$ python3 -q
>>> import numpy as np
>>> import numpy.linalg as la
>>> np.set_printoptions(precision=2, suppress=True, linewidth=200, legacy="1.25")
>>> rd = lambda a: np.round(a, 2) + 0
>>> E = np.load("x.npy")
>>> E
array([[ 171,   70, -146,   57,   45,  -34,    0,  -94,   57],
       [  70,  167,  -38,  -14,  123,  -36,   41,  -24,  142],
       [-146,  -38,  180, -101,  -12,    4,   47,   31,  -41],
       [  57,  -14, -101,  161,  -12,   32,  -71,   31,   23],
       [  45,  123,  -12,  -12,  162,   66,  -48,  -75,  132],
       [ -34,  -36,    4,   32,   66,  152, -144,  -32,   16],
       [   0,   41,   47,  -71,  -48, -144,  154,   25,  -13],
       [ -94,  -24,   31,   31,  -75,  -32,   25,  151,  -23],
       [  57,  142,  -41,   23,  132,   16,  -13,  -23,  141]])
>>> def softmax(z):
...     e = np.exp(z - z.max(axis=-1, keepdims=True))
...     return e / e.sum(axis=-1, keepdims=True)
... 
>>> rd(softmax(E[4]))
array([0., 0., 0., 0., 1., 0., 0., 0., 0.])
>>> rd(softmax(E[4] + 2))
array([0., 0., 0., 0., 1., 0., 0., 0., 0.])
>>> rd(softmax(10 * E[4]))
array([0., 0., 0., 0., 1., 0., 0., 0., 0.])
>>> S = E @ E.T / np.sqrt(9)
>>> softmax(S).round(6).argmax(axis=1)
array([0, 1, 2, 3, 4, 5, 6, 7, 1])
>>> left, sv, Vh = la.svd(E)
>>> np.argmax(sv[:-1] / (sv[1:] + 1e-6)) + 1
5
>>> B = left[:, :5] @ np.diag(sv[:5]) @ Vh[:5]
>>> la.matrix_rank(E, rtol=0.05)
5
>>> rd(np.abs(E - B).max())
0.0
>>> la.matrix_rank(B)
5
>>> vals, vecs = la.eigh(E)
>>> rd(np.abs(vecs[:, -1]))
array([0.43, 0.41, 0.37, 0.18, 0.43, 0.11, 0.16, 0.27, 0.42])
>>> (vals > 1e-8).sum(), (vals < -1e-8).sum()
(5, 0)
>>> rd(vecs.T @ E @ vecs)
array([[  0.  ,   0.  ,   0.  ,   0.  ,   0.  ,   0.  ,   0.  ,   0.  ,   0.  ],
       [  0.  ,   0.  ,   0.  ,   0.  ,   0.  ,   0.  ,   0.  ,   0.  ,   0.  ],
       [  0.  ,   0.  ,   0.  ,   0.  ,   0.  ,   0.  ,   0.  ,   0.  ,   0.  ],
       [  0.  ,   0.  ,   0.  ,   0.  ,   0.  ,   0.  ,   0.  ,   0.  ,   0.  ],
       [  0.  ,   0.  ,   0.  ,   0.  ,  42.36,   0.  ,   0.  ,   0.  ,   0.  ],
       [  0.  ,   0.  ,   0.  ,   0.  ,   0.  , 186.78,   0.  ,   0.  ,   0.  ],
       [  0.  ,   0.  ,   0.  ,   0.  ,   0.  ,   0.  , 311.43,   0.  ,   0.  ],
       [  0.  ,   0.  ,   0.  ,   0.  ,   0.  ,   0.  ,   0.  , 358.95,   0.  ],
       [  0.  ,   0.  ,   0.  ,   0.  ,   0.  ,   0.  ,   0.  ,   0.  , 539.47]])
>>> np.abs(vecs[:, -1]).round(6).argmax()
4
>>> rd(vecs.T @ vecs)
array([[1., 0., 0., 0., 0., 0., 0., 0., 0.],
       [0., 1., 0., 0., 0., 0., 0., 0., 0.],
       [0., 0., 1., 0., 0., 0., 0., 0., 0.],
       [0., 0., 0., 1., 0., 0., 0., 0., 0.],
       [0., 0., 0., 0., 1., 0., 0., 0., 0.],
       [0., 0., 0., 0., 0., 1., 0., 0., 0.],
       [0., 0., 0., 0., 0., 0., 1., 0., 0.],
       [0., 0., 0., 0., 0., 0., 0., 1., 0.],
       [0., 0., 0., 0., 0., 0., 0., 0., 1.]])
>>> rd(vecs @ np.diag(vals) @ vecs.T)
array([[ 171.,   70., -146.,   57.,   45.,  -34.,    0.,  -94.,   57.],
       [  70.,  167.,  -38.,  -14.,  123.,  -36.,   41.,  -24.,  142.],
       [-146.,  -38.,  180., -101.,  -12.,    4.,   47.,   31.,  -41.],
       [  57.,  -14., -101.,  161.,  -12.,   32.,  -71.,   31.,   23.],
       [  45.,  123.,  -12.,  -12.,  162.,   66.,  -48.,  -75.,  132.],
       [ -34.,  -36.,    4.,   32.,   66.,  152., -144.,  -32.,   16.],
       [   0.,   41.,   47.,  -71.,  -48., -144.,  154.,   25.,  -13.],
       [ -94.,  -24.,   31.,   31.,  -75.,  -32.,   25.,  151.,  -23.],
       [  57.,  142.,  -41.,   23.,  132.,   16.,  -13.,  -23.,  141.]])
>>> vals.sum(), np.trace(E)
(1439.0, 1439)
